$ python3 -q
>>> import numpy as np
>>> np.set_printoptions(suppress=True, linewidth=120)
>>> def tidy(a):
...     return np.round(a, 3) + 0
... 
>>> rng = np.random.default_rng(54)
>>> theta = np.sort(rng.uniform(-2, 2, 20))
>>> J = np.c_[theta, theta ** 2, theta ** 3] @ np.array([[2, 1, -2], [1, 0, -3], [5, -4, -3]])
>>> tidy(J)
array([[-24.303,  17.332,   9.142],
       [-23.257,  16.494,   8.701],
       [-17.161,  11.632,   6.188],
       [-15.32 ,  10.175,   5.452],
       [-12.054,   7.612,   4.181],
       [ -8.773,   5.079,   2.964],
       [ -7.83 ,   4.363,   2.628],
       [ -1.184,  -0.075,   0.574],
       [ -0.354,  -0.156,   0.279],
       [ -0.198,  -0.098,   0.176],
       [  0.156,   0.073,  -0.166],
       [  0.864,   0.191,  -0.997],
       [  3.122,  -0.46 ,  -3.418],
       [  3.3  ,  -0.536,  -3.597],
       [  5.447,  -1.582,  -5.667],
       [  9.545,  -3.911,  -9.368],
       [ 15.097,  -7.373, -14.112],
       [ 31.123, -18.137, -27.019],
       [ 32.161, -18.856, -27.831],
       [ 34.758, -20.661, -29.853]])
>>> W1 = np.array([[3, 1, 3, 2], [0, 0, 1, 1], [0, 3, 2, 0]])
>>> coef = np.array([-4, 1, 3, 3])
>>> H = np.maximum(J @ W1 + coef, 0)
>>> np.linalg.matrix_rank(H)
np.int64(4)
>>> Z = np.array([[3, -2], [-1, 3], [-3, 1], [1, -1]])
>>> W1 @ Z
array([[ 1, -2],
       [-2,  0],
       [-9, 11]])
>>> Xs = J - J.mean(axis=0)
>>> evecs = np.linalg.svd(Xs)[2][:2]
>>> M2 = Xs - Xs @ evecs.T @ evecs
>>> tidy((Xs @ evecs.T).std(axis=0))
array([22.522,  2.331])
>>> tidy(M2.std(axis=0))
array([0.378, 0.482, 0.12 ])
>>> np.linalg.norm(M2, axis=1).round(6).argmax()
np.int64(14)
>>> tidy(np.linalg.norm(M2) / np.linalg.norm(Xs))
np.float64(0.028)
>>> z = J[:, 1] > np.median(J[:, 1])
>>> r0 = J[z].mean(axis=0) - J[~z].mean(axis=0)
>>> np.argsort(-np.abs(r0).round(6), kind="stable")
array([0, 2, 1])
>>> z.astype(int)
array([1, 1, 1, 1, 1, 1, 1, 1, 0, 0, 1, 1, 0, 0, 0, 0, 0, 0, 0, 0])
